$ python -q
>>> import numpy as np
>>> from numpy import linalg as LA
>>> np.set_printoptions(precision=2, suppress=True, linewidth=200, legacy="1.25")
>>> tidy = lambda a: np.round(a, 2) + 0
>>> Q, _ = LA.qr(np.array([[-1.1, -0.7, -1.1, 0.1, -1.2, 0.4],
...     [0.2, -0.4, -0.7, 1.1, -1.3, -2.1],
...     [-0.2, 1.4, 1.6, -1.1, -0.6, -1.6],
...     [-0.2, 0.3, -0.3, 0.4, 1.9, 1.5],
...     [-1.4, 0.0, 0.5, 1.1, -0.1, 0.2],
...     [-0.9, 1.3, -0.5, 2.2, 0.5, -0.7]]))
>>> ev = np.array([-1, 3, 2, 0, -1, 3])
>>> data = Q @ np.diag(ev) @ Q.T
>>> tidy(data)
array([[ 0.35,  0.42, -1.13,  0.23, -0.35, -0.81],
       [ 0.42,  1.03, -0.17,  1.65,  0.04, -0.45],
       [-1.13, -0.17,  1.9 ,  0.94,  0.2 ,  0.18],
       [ 0.23,  1.65,  0.94,  0.97, -0.34, -0.03],
       [-0.35,  0.04,  0.2 , -0.34,  0.06, -1.18],
       [-0.81, -0.45,  0.18, -0.03, -1.18,  1.69]])
>>> # null space of dimension 1
>>> ev, V = LA.eigh(data)
>>> tidy(LA.eigvalsh(data + -1 * np.eye(6)))
array([-2., -2., -1.,  1.,  2.,  2.])
>>> (ev > 1e-8).sum(), (ev < -1e-8).sum()
(3, 2)
>>> tidy(LA.eigvalsh(data @ data))
array([0., 1., 1., 4., 9., 9.])
>>> tidy(ev)
array([-1., -1.,  0.,  2.,  3.,  3.])
>>> U, sigma, VT = LA.svd(data)
>>> np.argmax(sigma[:-1] / (sigma[1:] + 1e-6)) + 1
5
>>> A2 = U[:, :5] @ np.diag(sigma[:5]) @ VT[:5]
>>> tidy(np.abs(data - A2).max())
0.0
>>> r0 = np.array([0, 3, 2, 0, 1])
>>> feats = r0[np.abs(np.subtract.outer(np.arange(5), np.arange(5)))]
>>> feats
array([[0, 3, 2, 0, 1],
       [3, 0, 3, 2, 0],
       [2, 3, 0, 3, 2],
       [0, 2, 3, 0, 3],
       [1, 0, 2, 3, 0]])
>>> # symmetric, so the eigenvalues are real
>>> LA.matrix_rank(data, rtol=0.1)
5
>>> [round(float(x), 2) for x in LA.svd(data, compute_uv=False)[:3]]
[3.0, 3.0, 2.0]
>>> LA.cond(data) > 100
True
